$ python3 -q
>>> import numpy as np
>>> import numpy.linalg as la
>>> np.set_printoptions(precision=2, suppress=True, linewidth=200, floatmode="fixed")
>>> A = np.loadtxt("a.csv", delimiter=",")
>>> A
array([[ 3.00, -2.00,  3.00, -2.00, -1.00,  2.00,  2.00, -3.00,  1.00, -3.00,  1.00,  1.00,  0.00,  1.00],
       [ 1.00,  3.00, -2.00,  3.00, -2.00, -1.00,  2.00,  2.00, -3.00,  1.00, -3.00,  1.00,  1.00,  0.00],
       [ 0.00,  1.00,  3.00, -2.00,  3.00, -2.00, -1.00,  2.00,  2.00, -3.00,  1.00, -3.00,  1.00,  1.00],
       [ 1.00,  0.00,  1.00,  3.00, -2.00,  3.00, -2.00, -1.00,  2.00,  2.00, -3.00,  1.00, -3.00,  1.00],
       [ 1.00,  1.00,  0.00,  1.00,  3.00, -2.00,  3.00, -2.00, -1.00,  2.00,  2.00, -3.00,  1.00, -3.00],
       [-3.00,  1.00,  1.00,  0.00,  1.00,  3.00, -2.00,  3.00, -2.00, -1.00,  2.00,  2.00, -3.00,  1.00],
       [ 1.00, -3.00,  1.00,  1.00,  0.00,  1.00,  3.00, -2.00,  3.00, -2.00, -1.00,  2.00,  2.00, -3.00],
       [-3.00,  1.00, -3.00,  1.00,  1.00,  0.00,  1.00,  3.00, -2.00,  3.00, -2.00, -1.00,  2.00,  2.00],
       [ 2.00, -3.00,  1.00, -3.00,  1.00,  1.00,  0.00,  1.00,  3.00, -2.00,  3.00, -2.00, -1.00,  2.00],
       [ 2.00,  2.00, -3.00,  1.00, -3.00,  1.00,  1.00,  0.00,  1.00,  3.00, -2.00,  3.00, -2.00, -1.00],
       [-1.00,  2.00,  2.00, -3.00,  1.00, -3.00,  1.00,  1.00,  0.00,  1.00,  3.00, -2.00,  3.00, -2.00],
       [-2.00, -1.00,  2.00,  2.00, -3.00,  1.00, -3.00,  1.00,  1.00,  0.00,  1.00,  3.00, -2.00,  3.00],
       [ 3.00, -2.00, -1.00,  2.00,  2.00, -3.00,  1.00, -3.00,  1.00,  1.00,  0.00,  1.00,  3.00, -2.00],
       [-2.00,  3.00, -2.00, -1.00,  2.00,  2.00, -3.00,  1.00, -3.00,  1.00,  1.00,  0.00,  1.00,  3.00]])
>>> np.allclose(A @ A.T, A.T @ A)
True
>>> A @ (-1.0) ** np.arange(14)
array([ 15.00, -15.00,  15.00, -15.00,  15.00, -15.00,  15.00, -15.00,  15.00, -15.00,  15.00, -15.00,  15.00, -15.00])
>>> x0 = np.array([1, 5, 1, 4, 2, 0, 5, 5, 1, 1, 1, 1, 0, 2])
>>> target = A @ x0
>>> target
array([-17.00,  38.00,  10.00,  -1.00,  15.00,  13.00,  -8.00,  27.00, -11.00,  15.00,   9.00,  -2.00,  -7.00,   6.00])
>>> np.round(la.solve(A, target), 2) + 0
array([1.00, 5.00, 1.00, 4.00, 2.00, 0.00, 5.00, 5.00, 1.00, 1.00, 1.00, 1.00, 0.00, 2.00])
>>> np.round(la.solve(A, A[:, 11]), 2) + 0
array([0.00, 0.00, 0.00, 0.00, 0.00, 0.00, 0.00, 0.00, 0.00, 0.00, 0.00, 1.00, 0.00, 0.00])
>>> W1 = np.array([[2, 0],
...     [1, 2],
...     [0, 0],
...     [2, 3],
...     [0, 1],
...     [3, 0],
...     [1, 0],
...     [0, 2],
...     [2, 0],
...     [2, 2],
...     [0, 1],
...     [1, 1],
...     [2, 0],
...     [0, 3]])
>>> b = np.array([0, -2])
>>> H = np.maximum(A @ W1 + b, 0)
>>> (H > 0).mean(axis=0)
array([0.57, 0.50])
>>> (H > 0).astype(int)
array([[1, 0],
       [1, 1],
       [0, 0],
       [1, 1],
       [1, 0],
       [0, 1],
       [1, 0],
       [1, 1],
       [0, 0],
       [1, 1],
       [0, 0],
       [0, 1],
       [1, 0],
       [0, 1]])
>>> H
array([[ 5.00,  0.00],
       [ 9.00, 15.00],
       [ 0.00,  0.00],
       [18.00,  8.00],
       [ 3.00,  0.00],
       [ 0.00, 12.00],
       [15.00,  0.00],
       [ 3.00, 19.00],
       [ 0.00,  0.00],
       [19.00,  6.00],
       [ 0.00,  0.00],
       [ 0.00, 14.00],
       [11.00,  0.00],
       [ 0.00, 17.00]])
>>> Z = np.array([[4, -2, -4], [-3, 3, 1]])
>>> H @ Z
array([[ 20.00, -10.00, -20.00],
       [ -9.00,  27.00, -21.00],
       [  0.00,   0.00,   0.00],
       [ 48.00, -12.00, -64.00],
       [ 12.00,  -6.00, -12.00],
       [-36.00,  36.00,  12.00],
       [ 60.00, -30.00, -60.00],
       [-45.00,  51.00,   7.00],
       [  0.00,   0.00,   0.00],
       [ 58.00, -20.00, -70.00],
       [  0.00,   0.00,   0.00],
       [-42.00,  42.00,  14.00],
       [ 44.00, -22.00, -44.00],
       [-51.00,  51.00,  17.00]])
>>> (H @ Z).round(6).argmax(axis=1)
array([0, 1, 0, 0, 0, 1, 0, 1, 0, 0, 0, 1, 0, 1])
>>> M = np.load("data.npy")
>>> M
array([[ 0,  0,  0,  0,  0],
       [ 0,  0,  1, -1,  0],
       [ 0,  0,  1,  2,  0],
       [ 0,  2,  2,  3,  0],
       [ 0,  0,  0,  0, -1]])
>>> np.unique(M.round(6), axis=0).shape
(5, 5)
>>> np.round(M @ la.pinv(M) @ M, 2) + 0
array([[ 0.00,  0.00,  0.00,  0.00,  0.00],
       [ 0.00,  0.00,  1.00, -1.00,  0.00],
       [ 0.00,  0.00,  1.00,  2.00,  0.00],
       [ 0.00,  2.00,  2.00,  3.00,  0.00],
       [ 0.00,  0.00,  0.00,  0.00, -1.00]])
>>> m1 = np.load("sample7.npy")
>>> m1
array([[ 45,  33, -21,  18, -21,  39, -48,   3,  42, -12,  39],
       [ 33,  89,  35,  60,  35, -11, -28,  13,  74, -34,  79],
       [-21,  35,  49,  28,  49, -49,  28,   7,  14, -14,  21],
       [ 18,  60,  28,  41,  28, -13, -14,   9,  48, -23,  52],
       [-21,  35,  49,  28,  49, -49,  28,   7,  14, -14,  21],
       [ 39, -11, -49, -13, -49,  58, -46,  -4,  10,   5,   3],
       [-48, -28,  28, -14,  28, -46,  52,  -2, -40,  10, -36],
       [  3,  13,   7,   9,   7,  -4,  -2,   2,  10,  -5,  11],
       [ 42,  74,  14,  48,  14,  10, -40,  10,  68, -28,  70],
       [-12, -34, -14, -23, -14,   5,  10,  -5, -28,  13, -30],
       [ 39,  79,  21,  52,  21,   3, -36,  11,  70, -30,  73]])
>>> Uu, sig, VT = la.svd(m1)
>>> np.argmax(sig[:-1] / (sig[1:] + 1e-6)) + 1
np.int64(2)
>>> sig.round(2) + 0
array([327.97, 211.03,   0.00,   0.00,   0.00,   0.00,   0.00,   0.00,   0.00,   0.00,   0.00])
>>> other = Uu[:, :2] @ np.diag(sig[:2]) @ VT[:2]
>>> la.matrix_rank(m1, rtol=0.05)
np.int64(2)
>>> other
array([[ 45.00,  33.00, -21.00,  18.00, -21.00,  39.00, -48.00,   3.00,  42.00, -12.00,  39.00],
       [ 33.00,  89.00,  35.00,  60.00,  35.00, -11.00, -28.00,  13.00,  74.00, -34.00,  79.00],
       [-21.00,  35.00,  49.00,  28.00,  49.00, -49.00,  28.00,   7.00,  14.00, -14.00,  21.00],
       [ 18.00,  60.00,  28.00,  41.00,  28.00, -13.00, -14.00,   9.00,  48.00, -23.00,  52.00],
       [-21.00,  35.00,  49.00,  28.00,  49.00, -49.00,  28.00,   7.00,  14.00, -14.00,  21.00],
       [ 39.00, -11.00, -49.00, -13.00, -49.00,  58.00, -46.00,  -4.00,  10.00,   5.00,   3.00],
       [-48.00, -28.00,  28.00, -14.00,  28.00, -46.00,  52.00,  -2.00, -40.00,  10.00, -36.00],
       [  3.00,  13.00,   7.00,   9.00,   7.00,  -4.00,  -2.00,   2.00,  10.00,  -5.00,  11.00],
       [ 42.00,  74.00,  14.00,  48.00,  14.00,  10.00, -40.00,  10.00,  68.00, -28.00,  70.00],
       [-12.00, -34.00, -14.00, -23.00, -14.00,   5.00,  10.00,  -5.00, -28.00,  13.00, -30.00],
       [ 39.00,  79.00,  21.00,  52.00,  21.00,   3.00, -36.00,  11.00,  70.00, -30.00,  73.00]])
>>> np.round(la.norm(m1 - other) / la.norm(m1), 2)
np.float64(0.0)
